% python3 -q
>>> import numpy as np
>>> import numpy.linalg as la
>>> np.set_printoptions(suppress=True, linewidth=160)
>>> def tidy(a):
...     return np.round(a, 3) + 0
... 
>>> feats = np.loadtxt("data.csv", delimiter=",")
>>> print(feats)
[[ 0.245  0.501  0.397]
 [-0.501 -0.08  -0.818]
 [-0.604 -0.119 -0.898]
 [-0.245  0.245 -0.523]
 [-0.336 -0.641 -0.53 ]
 [-0.245  0.245 -0.523]
 [-0.422 -0.397 -0.701]
 [-0.38  -0.188 -0.67 ]
 [ 0.862  0.523  0.99 ]
 [ 0.38   0.139  0.675]
 [ 0.1    0.611  0.07 ]
 [ 0.635  0.     0.92 ]
 [-0.336  0.282 -0.664]
 [-0.245 -0.782 -0.31 ]
 [-0.05  -0.653  0.05 ]
 [-0.537 -0.696 -0.8  ]
 [ 0.149 -0.786  0.485]
 [-0.38  -0.414 -0.641]
 [ 0.462  0.604  0.726]
 [ 0.197  0.354  0.336]
 [-0.501 -0.03  -0.821]]
>>> # row 5 repeats row 3
>>> Xc = feats - feats.mean(axis=0)
>>> Uu, s, Vh = la.svd(Xc, full_matrices=False)
>>> print(tidy(np.abs(Vh[-1])))
[0.849 0.095 0.519]
>>> print(tidy(s))
[3.586 1.844 0.23 ]
>>> print(tidy(Vh[0] * np.sign(Vh[0, np.abs(Vh[0]).argmax()])))
[0.518 0.34  0.785]
>>> def softmax(z):
...     e = np.exp(z - z.max(axis=-1, keepdims=True))
...     return e / e.sum(axis=-1, keepdims=True)
... 
>>> print(tidy(softmax(10 * feats[16])))
[0.034 0.    0.966]
>>> print(tidy(softmax(feats[16])))
[0.358 0.141 0.501]
>>> print(tidy(softmax(feats[16] + 4)))
[0.358 0.141 0.501]
>>> scores = feats @ feats.T / np.sqrt(3)
>>> print(softmax(scores).round(6).argmax(axis=1))
[ 8  2  2  2 15  2 15 15  8  8  8  8  2 15 16 15 16 15  8  8  2]
>>> print(tidy(softmax(scores)[16] @ feats))
[-0.039 -0.123 -0.07 ]
>>> W0 = np.array([[-3, 2, -4, -6], [0, 5, -1, -3], [-1, 4, -2, -4], [-1, 4, -2, -4]])
>>> # rank 2
>>> print(np.allclose(W0, W0.T))
False
>>> print((W0 + W0.T) / 2)
[[-3.   1.  -2.5 -3.5]
 [ 1.   5.   1.5  0.5]
 [-2.5  1.5 -2.  -3. ]
 [-3.5  0.5 -3.  -4. ]]
>>> la.determinant(W0)
Traceback (most recent call last):
  File "<python-input-23>", line 1, in <module>
    la.determinant(W0)
    ^^^^^^^^^^^^^^
AttributeError: module 'numpy.linalg' has no attribute 'determinant'
>>> assert W0 == W0.T
Traceback (most recent call last):
  File "<python-input-24>", line 1, in <module>
    assert W0 == W0.T
           ^^^^^^^^^^
ValueError: The truth value of an array with more than one element is ambiguous. Use a.any() or a.all()
>>> print(W0 @ W0)
[[ 19 -36  30  52]
 [  4   9   3   1]
 [  9  -6  12  18]
 [  9  -6  12  18]]
>>> print(tidy(np.abs(la.eigvals(W0)).max()))
7.0
>>> print(np.unique(W0.round(6), axis=0).shape)
(3, 4)
>>> print(tidy(W0 @ la.pinv(W0) @ W0))
[[-3.  2. -4. -6.]
 [ 0.  5. -1. -3.]
 [-1.  4. -2. -4.]
 [-1.  4. -2. -4.]]
>>> print(la.lstsq(W0[:-1].T, W0[-1])[2])
2
>>> print(np.abs(np.diag(la.qr(W0)[1])) > 1e-9)
[ True  True False False]
>>> print(tidy(np.trace(la.pinv(W0) @ W0)))
2.0
>>> r = la.matrix_rank(W0)
>>> print(r)
2
>>> N = la.svd(W0)[2][r:].T
>>> print([int(la.matrix_rank(W0[:, :j + 1])) for j in range(4)])
[1, 2, 2, 2]
>>> print(np.allclose(W0 @ N, 0))
True
>>> print(la.matrix_rank(W0.T @ W0), la.matrix_rank(W0 @ W0.T))
2 2
>>> print(N.shape)
(4, 2)
>>> Uu, s, Vh = la.svd(W0)
>>> vecs = Vh[:(s > 1e-8).sum()]
>>> rng = np.random.default_rng(985522)
>>> x0 = W0[1] + 3 * W0[3] + rng.integers(2) * np.eye(4)[1]
>>> print(x0)
[ -3.  18.  -7. -15.]
>>> print(tidy(vecs.T @ vecs))
[[ 0.252  0.216  0.259  0.273]
 [ 0.216  0.899  0.079 -0.194]
 [ 0.259  0.079  0.295  0.367]
 [ 0.273 -0.194  0.367  0.554]]
>>> print(tidy(np.diag(vecs.T @ vecs)))
[0.252 0.899 0.295 0.554]
>>> print(np.einsum("ij,ji->", W0, W0))
58
>>> print(np.einsum("ii->", W0))
-4
>>> print(tidy(np.poly(W0)))
[  1.   4. -21.   0.   0.]
>>> print(tidy(la.eigvals(W0).sum().real))
-4.0
>>> print(tidy(la.det(W0.T)))
0.0
>>> print(np.kron(np.eye(2, dtype=int), W0))
[[-3  2 -4 -6  0  0  0  0]
 [ 0  5 -1 -3  0  0  0  0]
 [-1  4 -2 -4  0  0  0  0]
 [-1  4 -2 -4  0  0  0  0]
 [ 0  0  0  0 -3  2 -4 -6]
 [ 0  0  0  0  0  5 -1 -3]
 [ 0  0  0  0 -1  4 -2 -4]
 [ 0  0  0  0 -1  4 -2 -4]]
>>> F = np.load("m.npy")
>>> print(F)
[[-0.44  -0.1   -0.4  ]
 [ 5.501  1.4    1.   ]
 [ 4.027  1.     1.4  ]
 [-5.16  -1.2    0.5  ]
 [-4.773 -1.     1.1  ]
 [-0.926 -0.4   -1.7  ]
 [ 0.724  0.1   -0.5  ]
 [-0.815 -0.3    0.9  ]
 [-1.946 -0.5   -0.5  ]
 [ 3.07   0.6    1.1  ]
 [-2.973 -0.8   -0.5  ]
 [ 0.395  0.2    1.5  ]
 [ 6.331  1.6   -0.6  ]
 [-3.891 -0.9    0.4  ]
 [ 2.254  0.4   -1.2  ]
 [ 1.25   0.3    0.   ]
 [-1.299 -0.5    2.2  ]
 [ 1.364  0.3   -0.3  ]
 [-1.139 -0.2   -0.7  ]
 [-2.613 -0.7    0.9  ]
 [ 0.708  0.2   -0.2  ]
 [ 7.235  1.8    1.2  ]
 [-0.116  0.    -1.8  ]
 [ 2.136  0.5    1.1  ]
 [-1.835 -0.4    0.6  ]
 [-5.968 -1.5   -1.8  ]
 [ 3.978  0.9   -0.6  ]]
>>> # column 0 is much longer than the rest
>>> z = F[:, 0] > np.median(F[:, 0])
>>> r0 = F[z].mean(axis=0) - F[~z].mean(axis=0)
>>> print(((F - F.mean(axis=0)) @ r0 > 0).astype(int))
[0 1 1 0 0 0 1 0 0 1 0 1 1 0 1 1 0 1 0 0 1 1 0 1 0 0 1]
>>> print((((F - F.mean(axis=0)) @ r0 > 0) == z).mean())
1.0
>>> print(tidy(r0))
[5.419 1.323 0.357]
>>> Uu, s, Vh = la.svd(F)
>>> print(tidy(s))
[18.028  5.446  0.434]
>>> Y = Uu[:, :2] @ np.diag(s[:2]) @ Vh[:2]
>>> print(tidy(la.norm(F - Y, 2)), tidy(s[2]))
0.434 0.434
>>> print(tidy(la.norm(F - Y) / la.norm(F)))
0.023
>>> print(la.matrix_rank(Y))
2
>>> mat = np.array([[2.05, 2.0, 3.0, 1.0, 2.0],
...     [2.0, 0.05, 0.0, 0.0, 1.0],
...     [0.0, 1.0, 0.05, 2.0, 3.0],
...     [3.0, 2.0, 1.0, 0.05, 2.0],
...     [2.0, 2.0, 3.0, 1.0, 2.05]])
>>> hat = np.triu(np.array([[-1, -1, -2, 0, -2],
...     [-1, 2, -1, 2, 2],
...     [0, 3, -2, 2, 3],
...     [-3, -2, -2, 2, -1],
...     [-3, -3, -1, 0, -1]]), 1) + np.eye(5)
>>> Y = hat @ mat @ la.inv(hat)
>>> print(la.matrix_rank(Y))
5
>>> print(tidy(np.poly(Y)))
[  1.     -4.25  -21.175 -36.761 -23.163   1.253]
>>> Y = np.array([[-2, 0], [1, -1]])
>>> basis = np.kron(Y, mat)
>>> print(basis.shape)
(10, 10)
>>> print(basis)
[[-4.1  -4.   -6.   -2.   -4.    0.    0.    0.    0.    0.  ]
 [-4.   -0.1  -0.   -0.   -2.    0.    0.    0.    0.    0.  ]
 [-0.   -2.   -0.1  -4.   -6.    0.    0.    0.    0.    0.  ]
 [-6.   -4.   -2.   -0.1  -4.    0.    0.    0.    0.    0.  ]
 [-4.   -4.   -6.   -2.   -4.1   0.    0.    0.    0.    0.  ]
 [ 2.05  2.    3.    1.    2.   -2.05 -2.   -3.   -1.   -2.  ]
 [ 2.    0.05  0.    0.    1.   -2.   -0.05 -0.   -0.   -1.  ]
 [ 0.    1.    0.05  2.    3.   -0.   -1.   -0.05 -2.   -3.  ]
 [ 3.    2.    1.    0.05  2.   -3.   -2.   -1.   -0.05 -2.  ]
 [ 2.    2.    3.    1.    2.05 -2.   -2.   -3.   -1.   -2.05]]
>>> hat = np.triu(np.array([[-1, -2, -5, -4], [-8, 4, -7, 4], [4, -7, 3, -1], [-4, -6, -6, 1]]), 1) + np.eye(4)
>>> Y = hat @ W0 @ la.inv(hat)
>>> print(tidy(la.det(Y)))
0.0
>>> print(hat @ W0 - W0 @ hat)
[[  9. -52.  19.  18.]
 [  3. -12.  41.  -9.]
 [  1.  -6.  25. -18.]
 [  0.  -2.  23. -22.]]
>>> print(la.matrix_rank(Y))
2
>>> print(np.trace(Y), np.trace(W0))
-4.0 -4
>>> print(tidy(np.poly(Y)))
[  1.   4. -21.   0.   0.]
>>> arr = np.array([[-4, -12, 0, 4, 4],
...     [-1, -3, 0, 1, 1],
...     [-1, -3, 0, 1, 1],
...     [0, 0, 0, 0, 0]])
>>> print(arr)
[[ -4 -12   0   4   4]
 [ -1  -3   0   1   1]
 [ -1  -3   0   1   1]
 [  0   0   0   0   0]]
>>> print(np.allclose(arr[:-1].T @ la.lstsq(arr[:-1].T, arr[-1])[0], arr[-1]))
True
>>> try:
...     la.inv(arr)
... except la.LinAlgError as e:
...     print("failed:", e)
... 
failed: Last 2 dimensions of the array must be square
>>> print(tidy(np.trace(la.pinv(arr) @ arr)))
1.0
>>> print(la.lstsq(arr[:-1].T, arr[-1])[2])
1
>>> Uu, s, Vh = la.svd(arr)
>>> vecs = Vh[:(s > 1e-8).sum()]
>>> x0 = arr[3] + -1 * arr[2] + rng.integers(2) * np.eye(5)[3]
>>> print(x0)
[ 1.  3.  0.  0. -1.]
>>> print(np.allclose(vecs.T @ vecs @ x0, x0))
False
>>> print(la.matrix_rank(np.vstack([arr, x0])))
2
>>> print(tidy(vecs.T @ vecs))
[[ 0.083  0.25   0.    -0.083 -0.083]
 [ 0.25   0.75   0.    -0.25  -0.25 ]
 [ 0.     0.     0.     0.     0.   ]
 [-0.083 -0.25   0.     0.083  0.083]
 [-0.083 -0.25   0.     0.083  0.083]]
>>> r = la.matrix_rank(arr)
>>> print(r)
1
>>> N = la.svd(arr)[2][r:].T
>>> print(tidy(N @ N.T))
[[ 0.917 -0.25   0.     0.083  0.083]
 [-0.25   0.25   0.     0.25   0.25 ]
 [ 0.     0.     1.     0.     0.   ]
 [ 0.083  0.25   0.     0.917 -0.083]
 [ 0.083  0.25   0.    -0.083  0.917]]
>>> print(tidy(arr @ N))
[[0. 0. 0. 0.]
 [0. 0. 0. 0.]
 [0. 0. 0. 0.]
 [0. 0. 0. 0.]]
>>> print([int(la.matrix_rank(arr[:, :j + 1])) for j in range(5)])
[1, 1, 1, 1, 1]
>>> print(np.allclose(arr @ N, 0))
True
>>> print(N.shape)
(5, 4)
>>> w1 = np.array([[1, 5, -5, 4, -4, 3],
...     [-5, -6, 6, 1, -2, 6],
...     [2, 4, 7, 1, -7, 9],
...     [8, 2, 0, -9, 9, -5],
...     [9, 4, -2, 0, -9, -2]])
>>> beta = np.array([3, 5, 3, 0, 2, 1])
>>> H = np.maximum(arr @ w1 + beta, 0)
>>> print((H > 0).mean(axis=0))
[1.   1.   0.25 0.   1.   0.25]
>>> print(H)
[[127  81   0   0  42   0]
 [ 34  24   0   0  12   0]
 [ 34  24   0   0  12   0]
 [  3   5   3   0   2   1]]
>>> print((H > 0).astype(int))
[[1 1 0 0 1 0]
 [1 1 0 0 1 0]
 [1 1 0 0 1 0]
 [1 1 1 0 1 1]]
>>> basis = np.array([[0, 1, 0],
...     [-2, -2, 2],
...     [2, 2, 2],
...     [-2, 2, -1],
...     [-2, 2, 0],
...     [-2, 1, 2]])
>>> print(H @ basis)
[[-246   49  162]
 [ -72   10   48]
 [ -72   10   48]
 [ -10    4   18]]
>>> r0, g = H[1], H[0]
>>> print(r0 @ r0)
1876
>>> p = (r0 @ g) / (r0 @ r0) * r0
>>> print(tidy(p))
[122.625  86.559   0.      0.     43.279   0.   ]
>>> print(tidy(g - p))
[ 4.375 -5.559  0.     0.    -1.279  0.   ]
>>> print(tidy((g - p) @ r0))
0.0
>>> print(tidy(la.norm(r0 + g) ** 2 + la.norm(r0 - g) ** 2))
52660.0
>>> print(la.matrix_rank(np.outer(r0, g)))
1
>>> E = np.array([[0.0, 0.0, 1.0, 0.0],
...     [2.0, 1.0, 2.0, 0.0],
...     [1.0, 2.0, 1.0, 0.0],
...     [0.0, 0.0, 0.0, -1.0]])
>>> # 2 blocks once reordered
>>> O, vecs = la.qr(E[:, :2])[0], la.qr(E[:, 2:])[0]
>>> s = la.svd(O.T @ vecs, compute_uv=False)
>>> print(tidy(la.norm(O @ O.T - vecs @ vecs.T, 2)))
1.0
>>> print((s > 0.9).sum())
1
>>> print(tidy(np.degrees(np.arccos(s.clip(0, 1)))))
[24.095 90.   ]
>>> print(tidy(s))
[0.913 0.   ]
>>> Y = E / np.sqrt((E ** 2).mean(axis=1, keepdims=True))
>>> print(tidy(Y[2]))
[0.816 1.633 0.816 0.   ]
>>> print(la.matrix_rank(Y) == la.matrix_rank(E))
True
>>> z = rng.permutation(4)
>>> print(z)
[1 3 2 0]
>>> Y = E[z][:, z]
>>> print(tidy(la.det(Y)), tidy(la.det(E[z])))
-3.0 -3.0
>>> print(np.trace(Y))
1.0
>>> print(tidy(np.sort(np.abs(la.eigvals(Y)))))
[0.936 0.936 1.    3.424]
>>> z = rng.permutation(4)
>>> Y = E[:, z] * rng.choice([-1, 1], 4)
>>> print(Y)
[[ 1.  0.  0. -0.]
 [ 2.  0.  1. -2.]
 [ 1.  0.  2. -1.]
 [ 0. -1.  0. -0.]]
>>> Uu, _, Vh = la.svd(E.T @ Y)
>>> print(z)
[2 3 1 0]
>>> print(tidy(Uu @ Vh))
[[ 0.  0.  0. -1.]
 [ 0.  0.  1.  0.]
 [ 1.  0.  0.  0.]
 [ 0.  1.  0.  0.]]
>>> X = np.load("block7.npy")
>>> print(X)
[[1 0 0]
 [0 1 0]
 [2 1 1]]
>>> Uu, s = la.svd(W0)
Traceback (most recent call last):
  File "<python-input-144>", line 1, in <module>
    Uu, s = la.svd(W0)
    ^^^^^
ValueError: too many values to unpack (expected 2)
>>> Uu, s, Vh = la.svd(W0, full_matrices=False)
>>> print(Uu.shape, s.shape, Vh.shape)
(4, 4) (4,) (4, 4)
>>> print(np.abs(Uu[:, 0]).round(6).argmax())
0
>>> print(tidy(np.sqrt((s ** 2).sum())), tidy(la.norm(W0)))
13.191 13.191
>>> print(tidy(Uu.T @ Uu))
[[1. 0. 0. 0.]
 [0. 1. 0. 0.]
 [0. 0. 1. 0.]
 [0. 0. 0. 1.]]
>>> print(tidy(np.cumsum(s ** 2) / np.sum(s ** 2)))
[0.903 1.    1.    1.   ]
>>> print(tidy(Vh @ Vh.T))
[[1. 0. 0. 0.]
 [0. 1. 0. 0.]
 [0. 0. 1. 0.]
 [0. 0. 0. 1.]]
>>> print(tidy(s))
[12.538  4.099  0.     0.   ]
>>> print((s > 1e-8).sum())
2
>>> r0 = np.array([3, -7, 2])
>>> Y = X + np.outer(r0, np.eye(3)[1])
>>> print(Y)
[[ 1.  3.  0.]
 [ 0. -6.  0.]
 [ 2.  3.  1.]]
>>> print(la.matrix_rank(Y - X))
1
>>> print(tidy(np.sort(np.abs(la.eigvals(X)))))
[1. 1. 1.]
>>> print(tidy(la.det(X)))
1.0
>>> print(la.matrix_power(X, 2))
[[1 0 0]
 [0 1 0]
 [4 2 1]]
>>> assert X == X.T
Traceback (most recent call last):
  File "<python-input-161>", line 1, in <module>
    assert X == X.T
           ^^^^^^^^
ValueError: The truth value of an array with more than one element is ambiguous. Use a.any() or a.all()
>>> print(X @ X)
[[1 0 0]
 [0 1 0]
 [4 2 1]]
>>> la.determinant(X)
Traceback (most recent call last):
  File "<python-input-163>", line 1, in <module>
    la.determinant(X)
    ^^^^^^^^^^^^^^
AttributeError: module 'numpy.linalg' has no attribute 'determinant'
